$ python -q
>>> import numpy as np
>>> np.set_printoptions(precision=1, suppress=True, linewidth=120, sign=" ")
>>> X = np.load("a.npy")
>>> print(X)
[[ 1 -3  1  3]
 [ 0  3  3  2]
 [ 0  0 -1  0]
 [ 0  0  0 -1]]
>>> other = np.linalg.inv(X)
>>> print(np.round(X @ other, 1) + 0)
[[ 1.  0.  0.  0.]
 [ 0.  1.  0.  0.]
 [ 0.  0.  1.  0.]
 [ 0.  0.  0.  1.]]
>>> round(np.linalg.slogdet(X)[0], 1)
np.float64(1.0)
>>> round(float(np.linalg.det(X) * np.linalg.det(other)), 1)
1.0
>>> np.linalg.inv(other)
array([[ 1., -3.,  1.,  3.],
       [ 0.,  3.,  3.,  2.],
       [-0., -0., -1., -0.],
       [-0., -0., -0., -1.]])
>>> np.linalg.eigvals(X)
array([ 1.,  3., -1., -1.])
>>> np.round(np.linalg.det(X[::-1]), 1)
np.float64(3.0)
>>> np.kron(np.eye(2, dtype=int), X)
array([[ 1, -3,  1,  3,  0,  0,  0,  0],
       [ 0,  3,  3,  2,  0,  0,  0,  0],
       [ 0,  0, -1,  0,  0,  0,  0,  0],
       [ 0,  0,  0, -1,  0,  0,  0,  0],
       [ 0,  0,  0,  0,  1, -3,  1,  3],
       [ 0,  0,  0,  0,  0,  3,  3,  2],
       [ 0,  0,  0,  0,  0,  0, -1,  0],
       [ 0,  0,  0,  0,  0,  0,  0, -1]])
>>> print(np.poly(X))
[ 1. -2. -4.  2.  3.]
>>> round(float(np.linalg.det(X.T)), 1)
3.0
>>> print(X @ X)
[[  1 -12  -9  -6]
 [  0   9   6   4]
 [  0   0   1   0]
 [  0   0   0   1]]
>>> x0 = np.array([3, 3, 2, 2])
>>> target = X @ x0
>>> target
array([ 2, 19, -2, -2])
>>> np.round(np.linalg.solve(X.T, X[1]), 1) + 0
array([ 0.,  1.,  0.,  0.])
>>> np.linalg.solve(X, target + X[:, 0])
array([ 4.,  3.,  2.,  2.])
>>> np.linalg.solve(X, target)
array([ 3.,  3.,  2.,  2.])
>>> np.linalg.solve(X, X[:, 3])
array([ 0.,  0., -0.,  1.])
>>> M = np.array([[-1, 0, 0], [3, 0, 0], [3, -3, -2]])
>>> M
array([[-1,  0,  0],
       [ 3,  0,  0],
       [ 3, -3, -2]])
>>> rank = np.linalg.matrix_rank(M)
>>> rank
np.int64(2)
>>> ns = np.linalg.svd(M)[2][rank:].T
>>> np.round(M @ ns, 1) + 0
array([[ 0.],
       [ 0.],
       [ 0.]])
>>> [int(np.linalg.matrix_rank(M[:i])) for i in range(1, len(M) + 1)]
[1, 1, 2]
>>> print(np.allclose(M @ ns, 0))
True
>>> r0, g = M[0], M[2]
>>> print(r0 @ r0)
1
>>> p = (r0 @ g) / (r0 @ r0) * r0
>>> np.outer(r0, g)
array([[-3,  3,  2],
       [ 0,  0,  0],
       [ 0,  0,  0]])
>>> print(np.linalg.matrix_rank(np.outer(r0, g)))
1
>>> print(round(np.linalg.norm(r0 + g) ** 2 + np.linalg.norm(r0 - g) ** 2, 1))
46.0
>>> m1 = np.load("arr.npy")
>>> m1
array([[ -4.9,  11.1,   2.1,   2.7,   3. ],
       [ -5. ,   2.9,  -3.9,   4.4,  -5.2],
       [  2.9,  -3.3,   0.8,   1.3,  -1.1],
       [ -3.1,  -1. ,   7. ,  -1.6,  -2.8],
       [  0.2,   1.3,  -7.1, -10. ,   3.3],
       [ -2.6,  -3.4,   3.5,  -1.4,  -1.9],
       [ -2.1,  -1.2,   6.4,   0.1,   0.3],
       [  7.6,   0.7,   4.1,   1.3,  -6.1],
       [  1. ,   2.7,  -4.5,  -0.9,   2.2],
       [ -0.1,  -8.1,  -0.1,   2.7,  -3.3],
       [ -1.5,   8.6,   3.8,  -1.9,   1. ],
       [  7.1,   1.6,   5.1,   8.2,  -4.5],
       [  3.4,   4.8,   1.5,  -1.1,  -1.1],
       [  2.5,  -3. ,  -8.5,   5.4,  -4.5],
       [ -2.9,  -2. ,  -4. ,  -0.7,   1.6],
       [ -6.1,  -3.5,   3.8,   0.3,  -2.3],
       [  4.1,   3.7,  -0.5,   4.7,   1.1],
       [ -1.5,  -4.4,   4. ,  -9.1,  -6.5],
       [  1.2,   2.1,   6.1,  -4.8,  -1.4],
       [ -0.2,  -1.5,  -2.7,   2.2,   2.3]])
>>> G = np.cov(m1, rowvar=False)
>>> np.argwhere(np.triu(np.abs(np.corrcoef(m1.T)) > 0.8, 1))
array([], shape=(0, 2), dtype=int64)
>>> print(np.round(np.corrcoef(m1.T), 1) + 0)
[[ 1.   0.   0.   0.3 -0.2]
 [ 0.   1.   0.1  0.1  0.4]
 [ 0.   0.1  1.  -0.1 -0.3]
 [ 0.3  0.1 -0.1  1.  -0.2]
 [-0.2  0.4 -0.3 -0.2  1. ]]
>>> G
array([[14.4,  0.2, -0.3,  4.3, -2.6],
       [ 0.2, 20.7,  1.3,  1.4,  6. ],
       [-0.3,  1.3, 21.1, -1.6, -3.9],
       [ 4.3,  1.4, -1.6, 19.8, -2.4],
       [-2.6,  6. , -3.9, -2.4,  9.5]])
>>> round(np.corrcoef(m1[:, 1], m1[:, 2])[0, 1], 1)
np.float64(0.1)
>>> m1.std(axis=0)
array([ 3.7,  4.4,  4.5,  4.3,  3. ])
>>> np.linalg.eigvalsh(G)[::-1]
array([ 23.6,  23.3,  21.9,  12. ,   4.8])
>>> other = np.c_[m1[:, :3] @ np.array([[2, 0, -4], [-1, 0, 3], [3, 0, -3]]), np.array([-1, 3, -3, -3, 2, 2, -3, -2, -2, 3, 0, 3, 2, 0, 1, 0, 2, 1, -1, 1])]
>>> other
array([[-14.6,   0. ,  46.6,  -1. ],
       [-24.6,   0. ,  40.4,   3. ],
       [ 11.5,   0. , -23.9,  -3. ],
       [ 15.8,   0. , -11.6,  -3. ],
       [-22.2,   0. ,  24.4,   2. ],
       [  8.7,   0. , -10.3,   2. ],
       [ 16.2,   0. , -14.4,  -3. ],
       [ 26.8,   0. , -40.6,  -2. ],
       [-14.2,   0. ,  17.6,  -2. ],
       [  7.6,   0. , -23.6,   3. ],
       [ -0.2,   0. ,  20.4,   0. ],
       [ 27.9,   0. , -38.9,   3. ],
       [  6.5,   0. ,  -3.7,   2. ],
       [-17.5,   0. ,   6.5,   0. ],
       [-15.8,   0. ,  17.6,   1. ],
       [  2.7,   0. ,   2.5,   0. ],
       [  3. ,   0. ,  -3.8,   2. ],
       [ 13.4,   0. , -19.2,   1. ],
       [ 18.6,   0. , -16.8,  -1. ],
       [ -7. ,   0. ,   4.4,   1. ]])
>>> print(np.round(np.linalg.norm(other - m1 @ np.linalg.lstsq(m1, other)[0], axis=0), 1) + 0)
[ 0.   0.   0.   8.3]
>>> np.linalg.matrix_rank(np.c_[m1, other])
np.int64(6)
>>> G = other.T @ other
>>> print(G)
[[ 4976.2     0.  -6624.7  -144.4]
 [    0.      0.      0.      0. ]
 [-6624.7     0.  10919.4   115.6]
 [ -144.4     0.    115.6    83. ]]
>>> np.trace(G), (other ** 2).sum()
(np.float64(15978.6), np.float64(15978.6))
>>> np.allclose(G, G.T)
True
>>> (other @ other.T).shape
(20, 20)
>>> A = np.loadtxt("dump.csv", delimiter=",")
>>> A
array([[ 0.,  5.,  0.,  0.],
       [ 5.,  2.,  5.,  0.],
       [ 0.,  5., -2.,  5.],
       [ 0.,  0.,  5., -1.]])
>>> # equal to its transpose
>>> other = np.array([[8, 4], [1, 6], [7, 8], [2, 5]])
>>> np.linalg.matrix_rank(np.vstack([A, other.T]))
np.int64(4)
>>> print(np.einsum("ij,ij->i", A, A))
[ 25.  54.  54.  26.]
>>> print(np.linalg.matrix_rank(A @ other))
2
>>> np.einsum("ij->j", A)
array([  5.,  12.,   8.,   4.])
>>> other.T @ A.T
array([[  5.,  77.,   1.,  33.],
       [ 30.,  72.,  39.,  35.]])
>>> A @ A
array([[ 25.,  10.,  25.,   0.],
       [ 10.,  54.,   0.,  25.],
       [ 25.,   0.,  54., -15.],
       [  0.,  25., -15.,  26.]])
>>> print(np.trace(A))
-1.0
>>> np.allclose(A @ A.T, A.T @ A)
True
>>> F = np.load("block7.npy")
>>> print(F)
[[ 2  0  2  2]
 [ 1  1  0  2]
 [ 0  1  1  0]
 [ 0  1  1  0]
 [ 0  1  1  0]
 [ 1  0  2  2]]
>>> other = np.c_[F[:, :1] @ np.array([[1]]), np.array([0, -3, 2, -3, 1, 0])]
>>> other
array([[ 2,  0],
       [ 1, -3],
       [ 0,  2],
       [ 0, -3],
       [ 0,  1],
       [ 1,  0]])
>>> print(np.round(np.linalg.norm(other - F @ np.linalg.lstsq(F, other)[0], axis=0), 1) + 0)
[ 0.   3.7]
>>> np.linalg.matrix_rank(other)
np.int64(2)
>>> feats = np.array([[4, 3, 2], [0, 2, 2], [1, 5, 4]])
>>> x0 = np.array([-3, 3, -3])
>>> target = feats @ x0
>>> c, lr = np.zeros(3), 1 / np.linalg.norm(feats, 2) ** 2
>>> for i in range(40):
...     c -= lr * feats.T @ (feats @ c - target)
...     if i % 10 == 0: print(i, round(np.linalg.norm(feats @ c - target), 1))
... 
0 6.4
10 1.9
20 1.1
30 1.1
>>> round(float(np.linalg.cond(feats)), 1)
34.9
>>> c
array([-2.5,  0.1,  0.3])
>>> other = feats / np.linalg.norm(feats, axis=1, keepdims=True)
>>> G = other @ other.T
>>> G
array([[ 1. ,  0.7,  0.8],
       [ 0.7,  1. ,  1. ],
       [ 0.8,  1. ,  1. ]])
>>> G[0]
array([ 1. ,  0.7,  0.8])
>>> np.argwhere(np.triu(np.abs(G) > 0.95, 1))
array([[ 1,  2]])
>>> mat = np.load("data.npy")
>>> print(mat)
[[ 5  0  0  0  0  0]
 [ 0  0  0  0  0  0]
 [ 0  0  2  0  0  0]
 [ 0  0  0  1  0  0]
 [ 0  0  0  0  2  0]
 [ 0  0  0  0  0 -2]]
>>> vals, vecs = np.linalg.eigh(mat)
>>> np.abs(vecs[:, -1])
array([ 1.,  0.,  0.,  0.,  0.,  0.])
>>> vecs.T @ mat @ vecs
array([[-2.,  0.,  0.,  0.,  0.,  0.],
       [ 0.,  0.,  0.,  0.,  0.,  0.],
       [ 0.,  0.,  1.,  0.,  0.,  0.],
       [ 0.,  0.,  0.,  2.,  0.,  0.],
       [ 0.,  0.,  0.,  0.,  2.,  0.],
       [ 0.,  0.,  0.,  0.,  0.,  5.]])
>>> np.linalg.eigvalsh(mat @ mat)
array([  0.,   1.,   4.,   4.,   4.,  25.])
>>> vecs.T @ vecs
array([[ 1.,  0.,  0.,  0.,  0.,  0.],
       [ 0.,  1.,  0.,  0.,  0.,  0.],
       [ 0.,  0.,  1.,  0.,  0.,  0.],
       [ 0.,  0.,  0.,  1.,  0.,  0.],
       [ 0.,  0.,  0.,  0.,  1.,  0.],
       [ 0.,  0.,  0.,  0.,  0.,  1.]])
>>> arr = np.loadtxt("w.csv", delimiter=",")
>>> print(arr)
[[ 1.  0.  0. -3.  1.  3.]
 [ 0.  2. -3. -3. -2.  3.]
 [ 0.  0.  1.  2.  1.  3.]
 [ 0.  0.  0.  2.  2.  1.]
 [ 0.  0.  0.  0. -3.  3.]
 [ 0.  0.  0.  0.  0.  0.]]
>>> left, s, VT = np.linalg.svd(arr)
>>> vecs = VT[:(s > 1e-8).sum()]
>>> rng = np.random.default_rng(532)
>>> x0 = arr[5] + -1 * arr[3] + rng.integers(2) * np.eye(6)[3]
>>> x0
array([ 0.,  0.,  0., -1., -2., -1.])
>>> print(np.diag(vecs.T @ vecs))
[ 0.2  0.8  1.   1.   1.   1. ]
>>> np.round(vecs.T @ vecs, 1) + 0
array([[ 0.2, -0.4, -0.1, -0.1,  0.1,  0.1],
       [-0.4,  0.8,  0. , -0.1,  0. ,  0. ],
       [-0.1,  0. ,  1. ,  0. ,  0. ,  0. ],
       [-0.1, -0.1,  0. ,  1. ,  0. ,  0. ],
       [ 0.1,  0. ,  0. ,  0. ,  1. ,  0. ],
       [ 0.1,  0. ,  0. ,  0. ,  0. ,  1. ]])
>>> round(np.linalg.norm(x0 - vecs.T @ vecs @ x0), 1)
np.float64(0.2)
>>> np.linalg.matrix_rank(np.vstack([arr, x0]))
np.int64(6)
>>> rank = np.linalg.matrix_rank(arr)
>>> print(rank)
5
>>> ns = np.linalg.svd(arr)[2][rank:].T
>>> [int(np.linalg.matrix_rank(np.delete(arr, i, axis=0))) for i in range(6)]
[4, 4, 4, 4, 4, 5]
>>> [int(np.linalg.matrix_rank(arr[:i])) for i in range(1, len(arr) + 1)]
[1, 2, 3, 4, 5, 5]
>>> np.linalg.matrix_rank(arr.T @ arr), np.linalg.matrix_rank(arr @ arr.T)
(np.int64(5), np.int64(5))
